$ ipython --no-banner

In [1]: import numpy as np

In [2]: np.set_printoptions(suppress=True, linewidth=120)

In [3]: rd = lambda a: np.round(a, 3) + 0

In [4]: X = np.array([[2.0, 2.0, -4.0, -7.0],
   ...:     [0.0, 0.0, -6.0, 8.0],
   ...:     [0.0, 0.0, 3.0, 1.0],
   ...:     [0.0, 0.0, -3.0, 0.0]])

In [5]: U, sigma, Vh = np.linalg.svd(X, full_matrices=False)

In [6]: print(np.abs(U[:, 0]).round(6).argmax())
1

In [7]: print(rd(U.T @ U))
[[1. 0. 0. 0.]
 [0. 1. 0. 0.]
 [0. 0. 1. 0.]
 [0. 0. 0. 1.]]

In [8]: print(rd(np.cumsum(sigma ** 2) / np.sum(sigma ** 2)))
[0.635 0.993 1.    1.   ]

In [9]: print(U.shape, sigma.shape, Vh.shape)
(4, 4) (4,) (4, 4)

In [10]: print(rd(U.T @ X @ Vh.T))
[[11.041  0.     0.     0.   ]
 [ 0.     8.288  0.     0.   ]
 [ 0.     0.     1.191  0.   ]
 [ 0.     0.     0.     0.   ]]

In [11]: print(rd(Vh @ Vh.T))
[[1. 0. 0. 0.]
 [0. 1. 0. 0.]
 [0. 0. 1. 0.]
 [0. 0. 0. 1.]]

In [12]: print(np.allclose(U * sigma @ Vh, X))
True

In [13]: print(np.linalg.matrix_rank(X))
3

In [14]: print(X.shape)
(4, 4)

In [15]: print(np.diff(X, axis=0))
[[-2. -2. -2. 15.]
 [ 0.  0.  9. -7.]
 [ 0.  0. -6. -1.]]

In [16]: print(X.sum(axis=1))
[-7.  2.  4. -3.]

In [17]: print(X.mean(axis=0))
[ 0.5  0.5 -2.5  0.5]

In [18]: print(rd(np.linalg.svd(X, compute_uv=False)))
[11.041  8.288  1.191  0.   ]

In [19]: print(rd(np.linalg.norm(X)))
13.856

In [20]: print(np.count_nonzero(X))
9

In [21]: print(X - X[0])
[[ 0.  0.  0.  0.]
 [-2. -2. -2. 15.]
 [-2. -2.  7.  8.]
 [-2. -2.  1.  7.]]

In [22]: print(X[1] @ X[0])
-32.0

In [23]: print(np.linalg.norm(X, axis=1).argmax())
1

In [24]: print(rd(np.linalg.norm(X[1], 1)), rd(np.linalg.norm(X[1], np.inf)))
14.0 8.0

In [25]: print(rd(np.linalg.norm(X, 1)), rd(np.linalg.norm(X, np.inf)))
16.0 15.0

In [26]: print(rd(np.linalg.norm(X, axis=0)))
[ 2.     2.     8.367 10.677]

In [27]: print(rd(np.linalg.norm(X, "nuc")))
20.52

In [28]: print(rd(np.linalg.norm(X[1] - X[0])))
15.395

In [29]: U, sigma, Vh = np.linalg.svd(X)

In [30]: print(rd(sigma))
[11.041  8.288  1.191  0.   ]

In [31]: M2 = U[:, :3] @ np.diag(sigma[:3]) @ Vh[:3]

In [32]: print(rd(np.linalg.norm(X - M2) / np.linalg.norm(X)))
0.0

In [33]: print(np.linalg.matrix_rank(X, rtol=0.05))
3

In [34]: print(rd(np.linalg.norm(X - M2, 2)), rd(sigma[3]))
0.0 0.0

In [35]: print(rd(M2))
[[ 2.  2. -4. -7.]
 [ 0.  0. -6.  8.]
 [ 0.  0.  3.  1.]
 [ 0.  0. -3.  0.]]

In [36]: print(np.linalg.matrix_rank(M2))
3

In [37]: cov = X.T @ X

In [38]: print(rd(np.linalg.eigvalsh(cov)[::-1]))
[121.893  68.688   1.419   0.   ]

In [39]: print(rd(np.linalg.svd(X, compute_uv=False) ** 2))
[121.893  68.688   1.419   0.   ]

In [40]: print((X @ X.T).shape)
(4, 4)

In [41]: print(np.trace(cov), (X ** 2).sum())
192.0 192.0

In [42]: print(np.allclose(cov, cov.T))
True

In [43]: basis = np.array([[5, -4, 5], [-4, -5, 2]])

In [44]: F = np.repeat(basis, 13 // 2, axis=0)

In [45]: rng = np.random.default_rng(94537)

In [46]: F = F + 0.1 * rng.normal(size=F.shape)

In [47]: print(rd(F))
[[ 5.005 -3.987  4.946]
 [ 4.846 -4.178  5.133]
 [ 4.828 -3.949  5.057]
 [ 4.924 -4.176  5.14 ]
 [ 5.011 -4.113  4.981]
 [ 4.875 -4.002  4.914]
 [-3.965 -5.147  2.06 ]
 [-3.766 -5.033  1.912]
 [-4.144 -4.925  2.1  ]
 [-3.856 -5.007  2.172]
 [-4.087 -5.127  1.952]
 [-4.039 -4.948  2.067]]

In [48]: d = np.linalg.norm(F[:, None] - F[None], axis=-1)

In [49]: print(d.mean(axis=1).argmax())
10

In [50]: print(d.shape)
(12, 12)

In [51]: print(rd(np.linalg.norm(F, axis=1)))
[8.088 8.203 8.03  8.253 8.175 7.996 6.815 6.57  6.77  6.683 6.841 6.713]

In [52]: data = np.load("block14.npy")

In [53]: print(data)
[[ 0  0  0]
 [ 0  0  0]
 [ 1 -2  3]
 [ 0 -3 -2]
 [ 0  0  0]
 [ 1 -2  3]
 [ 1 -5  1]
 [ 1 -5  1]
 [ 0  0  0]
 [ 0  0  0]
 [ 0  0  0]
 [ 0 -3 -2]
 [ 1 -2  3]
 [ 0  0  0]
 [ 1 -1  0]
 [ 0  1 -3]
 [ 0 -3 -2]
 [ 0  0  0]
 [ 0  1 -3]
 [ 0  0  0]
 [ 0  0  0]
 [ 0  1 -3]
 [ 0  0  0]
 [ 0  0  0]]

In [54]: M2 = np.c_[data[:, :2] @ np.array([[-2, 1], [-1, 3]]), np.array([1, 2, 1, 0, 0, 1, 1, 0, 2, 0, 1, 2, 0, 0, 2, 2, 2, 2, 2, 2, 0, 0, 1, 0])]

In [55]: print(M2)
[[  0   0   1]
 [  0   0   2]
 [  0  -5   1]
 [  3  -9   0]
 [  0   0   0]
 [  0  -5   1]
 [  3 -14   1]
 [  3 -14   0]
 [  0   0   2]
 [  0   0   0]
 [  0   0   1]
 [  3  -9   2]
 [  0  -5   0]
 [  0   0   0]
 [ -1  -2   2]
 [ -1   3   2]
 [  3  -9   2]
 [  0   0   2]
 [ -1   3   2]
 [  0   0   2]
 [  0   0   0]
 [ -1   3   0]
 [  0   0   1]
 [  0   0   0]]

In [56]: print(np.linalg.matrix_rank(np.c_[data, M2]))
4

In [57]: print(np.linalg.matrix_rank(M2))
3

In [58]: z = rng.permutation(3)

In [59]: M2 = data[:, z] * rng.choice([-1, 1], 3)

In [60]: print(M2)
[[ 0  0  0]
 [ 0  0  0]
 [-2 -3  1]
 [-3  2  0]
 [ 0  0  0]
 [-2 -3  1]
 [-5 -1  1]
 [-5 -1  1]
 [ 0  0  0]
 [ 0  0  0]
 [ 0  0  0]
 [-3  2  0]
 [-2 -3  1]
 [ 0  0  0]
 [-1  0  1]
 [ 1  3  0]
 [-3  2  0]
 [ 0  0  0]
 [ 1  3  0]
 [ 0  0  0]
 [ 0  0  0]
 [ 1  3  0]
 [ 0  0  0]
 [ 0  0  0]]

In [61]: U, _, Vh = np.linalg.svd(data.T @ M2)

In [62]: print(z)
[1 2 0]

In [63]: K = np.loadtxt("x.csv", delimiter=",")

In [64]: print(K)
[[4. 1. 1. 1.]
 [1. 4. 1. 1.]
 [1. 1. 4. 1.]
 [1. 1. 1. 4.]]

In [65]: z = rng.permutation(4)

In [66]: print(z)
[1 3 2 0]

In [67]: M2 = K[z][:, z]

In [68]: print(rd(np.sort(np.abs(np.linalg.eigvals(M2)))))
[3. 3. 3. 7.]

In [69]: E = np.array([[-2.0, 0.0, -3.0, 0.0],
    ...:     [0.0, -2.0, 0.0, 0.0],
    ...:     [-3.0, 0.0, -2.0, 0.0],
    ...:     [0.0, 0.0, 0.0, -2.0]])

In [70]: q, evecs = np.linalg.qr(E[:, :2])[0], np.linalg.qr(E[:, 2:])[0]

In [71]: sigma = np.linalg.svd(q.T @ evecs, compute_uv=False)

In [72]: print(rd(np.linalg.norm(q @ q.T - evecs @ evecs.T, 2)))
1.0

In [73]: print(rd(sigma))
[0.923 0.   ]

In [74]: print(rd(np.sort(np.linalg.eigvals(E).real)))
[-5. -2. -2.  1.]

In [75]: print((E != 0).astype(int))
[[1 0 1 0]
 [0 1 0 0]
 [1 0 1 0]
 [0 0 0 1]]

In [76]: print(rd(np.linalg.det(E)))
-20.0

In [77]: print(np.flatnonzero(np.linalg.matrix_power((E != 0) + (E.T != 0) + np.eye(4), 4)[3]))
[3]

In [78]: M2 = E + rng.integers(-2, 3, (4, 1)) @ rng.integers(-2, 3, (1, 4))

In [79]: print(M2)
[[-2. -2. -5.  0.]
 [ 0. -3. -1.  0.]
 [-3.  2.  0.  0.]
 [ 0. -1. -1. -2.]]

In [80]: print(M2 - E)
[[ 0. -2. -2.  0.]
 [ 0. -1. -1.  0.]
 [ 0.  2.  2.  0.]
 [ 0. -1. -1.  0.]]

In [81]: print(np.linalg.matrix_rank(M2 - E, tol=1e-8))
1
